$ python3 -q
>>> import numpy as np
>>> from numpy import linalg as LA
>>> np.set_printoptions(precision=2, suppress=True, linewidth=100)
>>> rng = np.random.default_rng(51180)
>>> E = np.array([[-3, 0], [-3, -3], [-2, 3], [3, -1], [-3, 1]]) * (rng.random((5, 2)) < 0.3)
>>> E
array([[ 0,  0],
       [-3,  0],
       [-2,  3],
       [ 3,  0],
       [-3,  0]])
>>> hat = E @ LA.solve(E.T @ E, E.T)
>>> hat.round(2) + 0
array([[ 0.  ,  0.  ,  0.  ,  0.  ,  0.  ],
       [ 0.  ,  0.33,  0.  , -0.33,  0.33],
       [ 0.  ,  0.  ,  1.  ,  0.  ,  0.  ],
       [ 0.  , -0.33,  0.  ,  0.33, -0.33],
       [ 0.  ,  0.33,  0.  , -0.33,  0.33]])
>>> LA.matrix_rank(np.eye(5) - hat)
np.int64(3)
>>> m1 = np.load("test12.npy")
>>> m1
array([[-4,  0,  0],
       [ 1, -5,  0],
       [ 9, -1,  9]])
>>> # triangular
>>> np.allclose(m1 @ m1.T, m1.T @ m1)
False
>>> round(np.abs(LA.eigvals(m1)).max(), 2)
np.float64(9.0)
>>> (m1 - m1.T) / 2
array([[ 0. , -0.5, -4.5],
       [ 0.5,  0. ,  0.5],
       [ 4.5, -0.5,  0. ]])
>>> (m1 + m1.T) / 2
array([[-4. ,  0.5,  4.5],
       [ 0.5, -5. , -0.5],
       [ 4.5, -0.5,  9. ]])
>>> assert m1 == m1.T
Traceback (most recent call last):
  File "<python-input-16>", line 1, in <module>
    assert m1 == m1.T
           ^^^^^^^^^^
ValueError: The truth value of an array with more than one element is ambiguous. Use a.any() or a.all()
>>> mat = np.array([[0.12, -0.54, 0.35], [1.4, 0.8, 2.7], [0.2, -0.7, 0.4]])
>>> mat @ mat
array([[-0.67, -0.74, -1.28],
       [ 1.83, -2.01,  3.73],
       [-0.88, -0.95, -1.66]])
>>> (mat - mat.T) / 2
array([[ 0.  , -0.97,  0.07],
       [ 0.97,  0.  ,  1.7 ],
       [-0.07, -1.7 ,  0.  ]])
>>> LA.determinant(mat)
Traceback (most recent call last):
  File "<python-input-20>", line 1, in <module>
    LA.determinant(mat)
    ^^^^^^^^^^^^^^
AttributeError: module 'numpy.linalg' has no attribute 'determinant'
>>> round(LA.det(mat), 2)
np.float64(-0.12)
>>> hat = np.triu(np.array([[2, -2, -3], [0, -1, 3], [0, 3, 2]]), 1) + np.eye(3)
>>> M2 = hat @ mat @ LA.inv(hat)
>>> M2
array([[-3.28, -6.6 ,  3.71],
       [ 2.  ,  2.7 ,  1.8 ],
       [ 0.2 , -0.3 ,  1.9 ]])
>>> hat @ mat - mat @ hat
array([[-3.4 ,  0.74, -4.62],
       [ 0.6 ,  0.7 ,  3.  ],
       [ 0.  ,  0.4 ,  2.7 ]])
>>> LA.matrix_rank(M2)
np.int64(3)
>>> np.round(np.trace(M2), 2), np.trace(mat)
(np.float64(1.32), np.float64(1.32))
>>> np.round(LA.det(M2), 2)
np.float64(-0.12)
